$ python3 -q
>>> import numpy as np
>>> import numpy.linalg as la
>>> np.set_printoptions(suppress=True, linewidth=160)
>>> rd = lambda a: np.round(a, 1) + 0
>>> mat = np.loadtxt("w.csv", delimiter=",")
>>> mat
array([[ -1.,   0.,  -3.,   2.,  -3.,   1.,  -1.,   3.,  -1.,   0.,  -1.,   0.],
       [  3.,   2.,   2.,   3.,   1.,   3.,   2.,   2.,   1.,  -1.,   0.,   0.],
       [  1.,  -1.,  12.,   3.,   2.,   3.,  -1.,  -1.,  -3.,  -1.,   3.,   3.],
       [  1.,   0.,   2.,  -2.,   1.,  -3.,  -2.,   0.,  -2.,  -3.,  -2.,   3.],
       [  0.,  -2.,   3.,   2.,  18.,  -1.,   0.,   0.,   2.,   0.,   0.,   1.],
       [ -3.,   2.,  -2.,   3.,   1.,  16.,  -2.,   0.,  -2.,  -3.,   0.,  -2.],
       [ -2.,   0.,  -1.,   3.,   0.,   2.,   7.,   3.,  -1.,   2.,  -1.,  -1.],
       [  2.,   3.,   3.,   2.,  -2.,   2.,  -2.,  -2.,  -1.,   0.,   2.,  -2.],
       [  1.,  -3.,   2.,  -1.,  -3.,  -2.,   2.,  -3.,  -3.,   2.,  -3.,   3.],
       [  0.,   0.,   1.,  -1.,   3.,  -1.,   1.,   0.,   0.,   7.,  -3.,   0.],
       [  1.,   2.,   1.,   3.,  -3.,   3.,   1.,   2.,  -2.,  -1.,  16.,   2.],
       [ -2.,  -2.,   2.,   3.,  -3.,  -2.,   3.,  -1.,  -2.,   3.,  -3., -12.]])
>>> out = mat / la.norm(mat, axis=1, keepdims=True)
>>> gram = out @ out.T
>>> (np.abs(gram) > 0.9).astype(int)
array([[1, 0, 0, 0, 0, 0, 0, 0, 0, 0, 0, 0],
       [0, 1, 0, 0, 0, 0, 0, 0, 0, 0, 0, 0],
       [0, 0, 1, 0, 0, 0, 0, 0, 0, 0, 0, 0],
       [0, 0, 0, 1, 0, 0, 0, 0, 0, 0, 0, 0],
       [0, 0, 0, 0, 1, 0, 0, 0, 0, 0, 0, 0],
       [0, 0, 0, 0, 0, 1, 0, 0, 0, 0, 0, 0],
       [0, 0, 0, 0, 0, 0, 1, 0, 0, 0, 0, 0],
       [0, 0, 0, 0, 0, 0, 0, 1, 0, 0, 0, 0],
       [0, 0, 0, 0, 0, 0, 0, 0, 1, 0, 0, 0],
       [0, 0, 0, 0, 0, 0, 0, 0, 0, 1, 0, 0],
       [0, 0, 0, 0, 0, 0, 0, 0, 0, 0, 1, 0],
       [0, 0, 0, 0, 0, 0, 0, 0, 0, 0, 0, 1]])
>>> rd(gram)
array([[ 1. ,  0. , -0.4, -0.3, -0.6,  0.3,  0.3, -0.1, -0.1, -0.3,  0. ,  0.1],
       [ 0. ,  1. ,  0.4, -0.2,  0.2,  0.4,  0.4,  0.4, -0.3, -0.1,  0.2, -0.1],
       [-0.4,  0.4,  1. ,  0.3,  0.3,  0.1, -0.1,  0.5,  0.2,  0. ,  0.3, -0.1],
       [-0.3, -0.2,  0.3,  1. ,  0.2, -0.4, -0.5, -0.2,  0.4, -0.1, -0.3, -0.4],
       [-0.6,  0.2,  0.3,  0.2,  1. ,  0. ,  0. , -0.3, -0.3,  0.4, -0.2, -0.2],
       [ 0.3,  0.4,  0.1, -0.4,  0. ,  1. ,  0.2,  0.3, -0.4, -0.3,  0.2, -0.1],
       [ 0.3,  0.4, -0.1, -0.5,  0. ,  0.2,  1. , -0.2,  0. ,  0.2,  0. ,  0.4],
       [-0.1,  0.4,  0.5, -0.2, -0.3,  0.3, -0.2,  1. , -0.1, -0.2,  0.4,  0.2],
       [-0.1, -0.3,  0.2,  0.4, -0.3, -0.4,  0. , -0.1,  1. ,  0.3, -0.3,  0.1],
       [-0.3, -0.1,  0. , -0.1,  0.4, -0.3,  0.2, -0.2,  0.3,  1. , -0.5,  0.2],
       [ 0. ,  0.2,  0.3, -0.3, -0.2,  0.2,  0. ,  0.4, -0.3, -0.5,  1. , -0.2],
       [ 0.1, -0.1, -0.1, -0.4, -0.2, -0.1,  0.4,  0.2,  0.1,  0.2, -0.2,  1. ]])
>>> (gram - 2 * np.eye(12)).round(6).argmax(axis=1)
array([6, 2, 7, 8, 9, 1, 1, 2, 3, 4, 7, 6])
>>> rd(la.norm(mat, axis=1))
array([ 6. ,  6.8, 14.1,  7. , 18.6, 17.4,  9.1,  7.1,  8.5,  8.4, 17.4, 14.5])
>>> th = np.radians(120)
>>> R = np.eye(12)
>>> R[7, 7] = R[11, 11] = np.cos(th)
>>> R[7, 11], R[11, 7] = -np.sin(th), np.sin(th)
>>> rd(R)
array([[ 1. ,  0. ,  0. ,  0. ,  0. ,  0. ,  0. ,  0. ,  0. ,  0. ,  0. ,  0. ],
       [ 0. ,  1. ,  0. ,  0. ,  0. ,  0. ,  0. ,  0. ,  0. ,  0. ,  0. ,  0. ],
       [ 0. ,  0. ,  1. ,  0. ,  0. ,  0. ,  0. ,  0. ,  0. ,  0. ,  0. ,  0. ],
       [ 0. ,  0. ,  0. ,  1. ,  0. ,  0. ,  0. ,  0. ,  0. ,  0. ,  0. ,  0. ],
       [ 0. ,  0. ,  0. ,  0. ,  1. ,  0. ,  0. ,  0. ,  0. ,  0. ,  0. ,  0. ],
       [ 0. ,  0. ,  0. ,  0. ,  0. ,  1. ,  0. ,  0. ,  0. ,  0. ,  0. ,  0. ],
       [ 0. ,  0. ,  0. ,  0. ,  0. ,  0. ,  1. ,  0. ,  0. ,  0. ,  0. ,  0. ],
       [ 0. ,  0. ,  0. ,  0. ,  0. ,  0. ,  0. , -0.5,  0. ,  0. ,  0. , -0.9],
       [ 0. ,  0. ,  0. ,  0. ,  0. ,  0. ,  0. ,  0. ,  1. ,  0. ,  0. ,  0. ],
       [ 0. ,  0. ,  0. ,  0. ,  0. ,  0. ,  0. ,  0. ,  0. ,  1. ,  0. ,  0. ],
       [ 0. ,  0. ,  0. ,  0. ,  0. ,  0. ,  0. ,  0. ,  0. ,  0. ,  1. ,  0. ],
       [ 0. ,  0. ,  0. ,  0. ,  0. ,  0. ,  0. ,  0.9,  0. ,  0. ,  0. , -0.5]])
>>> out = mat @ R.T
>>> print(rd(out))
[[-1.   0.  -3.   2.  -3.   1.  -1.  -1.5 -1.   0.  -1.   2.6]
 [ 3.   2.   2.   3.   1.   3.   2.  -1.   1.  -1.   0.   1.7]
 [ 1.  -1.  12.   3.   2.   3.  -1.  -2.1 -3.  -1.   3.  -2.4]
 [ 1.   0.   2.  -2.   1.  -3.  -2.  -2.6 -2.  -3.  -2.  -1.5]
 [ 0.  -2.   3.   2.  18.  -1.   0.  -0.9  2.   0.   0.  -0.5]
 [-3.   2.  -2.   3.   1.  16.  -2.   1.7 -2.  -3.   0.   1. ]
 [-2.   0.  -1.   3.   0.   2.   7.  -0.6 -1.   2.  -1.   3.1]
 [ 2.   3.   3.   2.  -2.   2.  -2.   2.7 -1.   0.   2.  -0.7]
 [ 1.  -3.   2.  -1.  -3.  -2.   2.  -1.1 -3.   2.  -3.  -4.1]
 [ 0.   0.   1.  -1.   3.  -1.   1.   0.   0.   7.  -3.   0. ]
 [ 1.   2.   1.   3.  -3.   3.   1.  -2.7 -2.  -1.  16.   0.7]
 [-2.  -2.   2.   3.  -3.  -2.   3.  10.9 -2.   3.  -3.   5.1]]
>>> print(rd(np.abs(out - mat).max(axis=0)))
[ 0.   0.   0.   0.   0.   0.   0.  11.9  0.   0.   0.  17.1]
>>> print(np.allclose(la.norm(mat, axis=1), la.norm(out, axis=1)))
True
